% python3 -q
>>> import numpy as np
>>> import numpy.linalg as la
>>> np.set_printoptions(precision=1, suppress=True, linewidth=100, sign=" ")
>>> def tidy(a):
...     return np.round(a, 1) + 0
... 
>>> data = 5 * np.eye(4) + np.eye(4, k=1)
>>> data
array([[ 5.,  1.,  0.,  0.],
       [ 0.,  5.,  1.,  0.],
       [ 0.,  0.,  5.,  1.],
       [ 0.,  0.,  0.,  5.]])
>>> tidy(la.det(data[::-1]))
np.float64(625.0)
>>> tidy(la.eigvals(data).sum().real)
np.float64(20.0)
>>> np.einsum("ii->", data)
np.float64(20.0)
>>> np.poly(data)
array([   1.,  -20.,  150., -500.,  625.])
>>> np.kron(np.eye(2, dtype=int), data)
array([[ 5.,  1.,  0.,  0.,  0.,  0.,  0.,  0.],
       [ 0.,  5.,  1.,  0.,  0.,  0.,  0.,  0.],
       [ 0.,  0.,  5.,  1.,  0.,  0.,  0.,  0.],
       [ 0.,  0.,  0.,  5.,  0.,  0.,  0.,  0.],
       [ 0.,  0.,  0.,  0.,  5.,  1.,  0.,  0.],
       [ 0.,  0.,  0.,  0.,  0.,  5.,  1.,  0.],
       [ 0.,  0.,  0.,  0.,  0.,  0.,  5.,  1.],
       [ 0.,  0.,  0.,  0.,  0.,  0.,  0.,  5.]])
>>> m1 = np.load("arr.npy")
>>> m1
array([[ 2., -2.,  0.,  0.,  0.],
       [-2.,  0., -2.,  0.,  0.],
       [ 0., -2.,  2., -2.,  0.],
       [ 0.,  0., -2.,  3., -2.],
       [ 0.,  0.,  0., -2.,  2.]])
>>> G = m1.T @ m1
>>> tidy(la.svd(m1, compute_uv=False) ** 2)
array([ 31.3,  12.9,   4.8,   4. ,   0. ])
>>> G
array([[  8.,  -4.,   4.,   0.,   0.],
       [ -4.,   8.,  -4.,   4.,   0.],
       [  4.,  -4.,  12., -10.,   4.],
       [  0.,   4., -10.,  17., -10.],
       [  0.,   0.,   4., -10.,   8.]])
>>> np.diag(G)
array([  8.,   8.,  12.,  17.,   8.])
>>> (m1 @ m1.T).shape
(5, 5)
>>> tidy(la.eigvalsh(G)[::-1])
array([ 31.3,  12.9,   4.8,   4. ,   0. ])
>>> np.all(la.eigvalsh(m1) > 0)
np.False_
>>> rng = np.random.default_rng(588165)
>>> idx = rng.integers(0, 2, 5)
>>> arr = np.array([[2, -1, 1, 2, 1],
...     [1, -1, -1, 0, -2],
...     [-2, 0, -1, -2, -1],
...     [-1, -1, -2, 2, -2],
...     [1, 2, -1, 2, -2]]) * (idx[:, None] == idx)
>>> arr
array([[ 2,  0,  0,  0,  1],
       [ 0, -1, -1,  0,  0],
       [ 0,  0, -1, -2,  0],
       [ 0, -1, -2,  2,  0],
       [ 1,  0,  0,  0, -2]])
>>> W = np.array([[3, 3, -1, -4, 2],
...     [2, 4, -1, -1, 0],
...     [1, 3, 5, 3, -4],
...     [5, 2, -1, 3, 3],
...     [-1, 1, -4, 2, -1]])
>>> coef = np.array([-1, -2, -2, 2, -1])
>>> act = np.maximum(arr @ W + coef, 0)
>>> (act > 0).astype(int)
array([[ 1,  1,  0,  0,  1],
       [ 0,  0,  0,  0,  1],
       [ 0,  0,  0,  0,  0],
       [ 1,  0,  0,  1,  1],
       [ 1,  0,  1,  0,  1]])
>>> (act > 0).mean(axis=0)
array([ 0.6,  0.2,  0.2,  0.2,  0.8])
>>> C = np.array([[2, 2], [1, 2], [2, -1], [-1, 0], [-2, 1]])
>>> (act @ C).round(6).argmax(axis=1)
array([ 1,  1,  0,  1,  0])
>>> act @ C
array([[  9,  20],
       [ -6,   3],
       [  0,   0],
       [-19,  23],
       [ 12,   6]])
>>> W @ C
array([[ 7, 15],
       [ 7, 13],
       [20, -1],
       [ 1, 18],
       [-9,  3]])
>>> idx = rng.permutation(5)
>>> idx
array([ 1,  4,  2,  0,  3])
>>> M2 = arr[idx][:, idx]
>>> np.trace(M2)
np.int64(0)
>>> tidy(np.sort(np.abs(la.eigvals(M2))))
array([ 0.6,  2.2,  2.2,  2.3,  2.9])
>>> np.allclose(M2, arr)
False
>>> np.diag(M2)
array([-1, -2, -1,  2,  2])
>>> M2
array([[-1,  0, -1,  0,  0],
       [ 0, -2,  0,  1,  0],
       [ 0,  0, -1,  0, -2],
       [ 0,  1,  0,  2,  0],
       [-1,  0, -2,  0,  2]])
>>> proj = np.triu(np.array([[1, 1, 0, 1, 1],
...     [0, 0, 0, 2, 2],
...     [0, 1, 3, 3, 0],
...     [3, 0, 0, 0, 1],
...     [3, 2, 1, 2, 3]]), 1) + np.eye(5)
>>> M2 = proj @ arr @ la.inv(proj)
>>> la.matrix_rank(M2)
np.int64(5)
>>> np.trace(M2), np.trace(arr)
(np.float64(0.0), np.int64(0))
>>> np.flatnonzero(la.matrix_power((arr != 0) + (arr.T != 0) + np.eye(5), 5)[1])
array([ 1,  2,  3])
>>> arr @ arr
array([[ 5,  0,  0,  0,  0],
       [ 0,  1,  2,  2,  0],
       [ 0,  2,  5, -2,  0],
       [ 0, -1, -1,  8,  0],
       [ 0,  0,  0,  0,  5]])
